% python3 -q
>>> import numpy as np
>>> import numpy.linalg as la
>>> np.set_printoptions(precision=2, suppress=True, linewidth=160, floatmode="fixed")
>>> def rnd(a):
...     return np.round(a, 2) + 0
... 
>>> q, _ = la.qr(np.array([[1.2, -0.4, 1.0, 1.7, -1.5, -0.7, 1.3],
...     [0.5, -2.2, -1.2, 1.0, 0.2, -1.1, 1.3],
...     [-0.6, 0.2, -1.8, 0.3, -2.4, 0.3, 0.3],
...     [0.7, -1.7, -1.0, 0.6, -0.8, -0.8, -0.3],
...     [1.3, 0.1, -0.3, -0.5, 1.1, 2.4, 1.6],
...     [0.4, -0.4, -0.2, 0.0, -0.4, 0.4, 1.4],
...     [-0.7, -1.5, -0.7, 1.0, -0.2, -0.3, 0.5]]))
>>> F = -2 * q
>>> rnd(F)
array([[ 1.09, -0.04, -0.69, -1.53, -0.05,  0.06,  0.00],
       [ 0.45,  1.29,  0.23,  0.12,  0.70, -0.96,  0.80],
       [-0.54,  0.02,  1.58, -1.09, -0.14, -0.01,  0.09],
       [ 0.63,  0.92,  0.37,  0.29, -1.15, -0.07, -1.09],
       [ 1.18, -0.39,  0.84,  0.47,  0.95,  0.75, -0.28],
       [ 0.36,  0.16,  0.14,  0.26, -0.96,  0.92,  1.41],
       [-0.63,  1.14, -0.35, -0.29,  0.59,  1.28, -0.32]])
>>> rnd(np.trace(F))
np.float64(5.81)
>>> rnd(np.abs(la.eigvals(F)).max())
np.float64(2.0)
>>> np.allclose(F @ F.T, F.T @ F)
True
>>> rnd((F + F.T) / 2)
array([[ 1.09,  0.21, -0.61, -0.45,  0.56,  0.21, -0.32],
       [ 0.21,  1.29,  0.13,  0.52,  0.16, -0.40,  0.97],
       [-0.61,  0.13,  1.58, -0.36,  0.35,  0.07, -0.13],
       [-0.45,  0.52, -0.36,  0.29, -0.34,  0.09, -0.69],
       [ 0.56,  0.16,  0.35, -0.34,  0.95, -0.10,  0.15],
       [ 0.21, -0.40,  0.07,  0.09, -0.10,  0.92,  1.35],
       [-0.32,  0.97, -0.13, -0.69,  0.15,  1.35, -0.32]])
>>> np.allclose(F, F.T)
False
>>> rnd(la.det(F))
np.float64(-128.0)
>>> w1 = np.array([[5, 4], [0, 3], [4, 7], [4, 9], [8, 6], [5, 4], [9, 6]])
>>> beta = np.array([8, 5])
>>> hid = np.maximum(F @ w1 + beta, 0)
>>> la.matrix_rank(hid)
np.int64(2)
>>> cent = np.array([[0, -8], [1, 1]])
>>> w1 @ cent
array([[  4, -36],
       [  3,   3],
       [  7, -25],
       [  9, -23],
       [  6, -58],
       [  4, -36],
       [  6, -66]])
>>> rnd(hid @ cent)
array([[   0.00,  -35.97],
       [  18.57, -138.64],
       [   3.80,  -51.42],
       [   1.79,    1.79],
       [  25.63, -197.62],
       [  16.70, -152.06],
       [   7.60,  -76.96]])
>>> rnd(F[:, 3] @ F[:, 4])
np.float64(0.0)
>>> rnd(F @ F.T)
array([[4.00, 0.00, 0.00, 0.00, 0.00, 0.00, 0.00],
       [0.00, 4.00, 0.00, 0.00, 0.00, 0.00, 0.00],
       [0.00, 0.00, 4.00, 0.00, 0.00, 0.00, 0.00],
       [0.00, 0.00, 0.00, 4.00, 0.00, 0.00, 0.00],
       [0.00, 0.00, 0.00, 0.00, 4.00, 0.00, 0.00],
       [0.00, 0.00, 0.00, 0.00, 0.00, 4.00, 0.00],
       [0.00, 0.00, 0.00, 0.00, 0.00, 0.00, 4.00]])
>>> rnd(la.norm(F, axis=0))
array([2.00, 2.00, 2.00, 2.00, 2.00, 2.00, 2.00])
>>> K = np.load("layer14.npy")
>>> K
array([[-2,  0,  0,  0,  0,  0,  0,  0,  3,  0,  7, -3,  0,  0],
       [ 0, -6, -4,  6,  0, -7,  0,  0,  0, -1,  0,  0, -6,  0],
       [ 0,  9,  2,  7, -6, -6,  0,  0,  0, -1,  0,  0, -1,  0],
       [ 0, -6, -7, -8, -5,  3,  0,  0,  0, -7,  0,  0, -1,  0],
       [ 0, -4,  4, -3, -8,  9,  0,  0,  0, -6,  0,  0,  5,  0],
       [ 0, -4,  0,  4, -3,  3,  0,  0,  0,  3,  0,  0, -2,  0],
       [ 0,  0,  0,  0,  0,  0,  7, -6,  0,  0,  0,  0,  0,  3],
       [ 0,  0,  0,  0,  0,  0,  1,  7,  0,  0,  0,  0,  0, -4],
       [-5,  0,  0,  0,  0,  0,  0,  0, -2,  0,  9,  9,  0,  0],
       [ 0, -1,  4,  2,  5, -6,  0,  0,  0, -3,  0,  0, -5,  0],
       [-4,  0,  0,  0,  0,  0,  0,  0, -1,  0,  7,  1,  0,  0],
       [ 0,  0,  0,  0,  0,  0,  0,  0,  9,  0, -8,  9,  0,  0],
       [ 0, -7, -1,  5, -1, -7,  0,  0,  0, -9,  0,  0, -4,  0],
       [ 0,  0,  0,  0,  0,  0, -1, -9,  0,  0,  0,  0,  0, -8]])
>>> # 3 blocks once reordered
>>> f = np.array([-1, -3, 5])
>>> np.polyval(f, K[11])
array([   5,    5,    5,    5,    5,    5,    5,    5, -103,    5,  -35, -103,    5,    5])
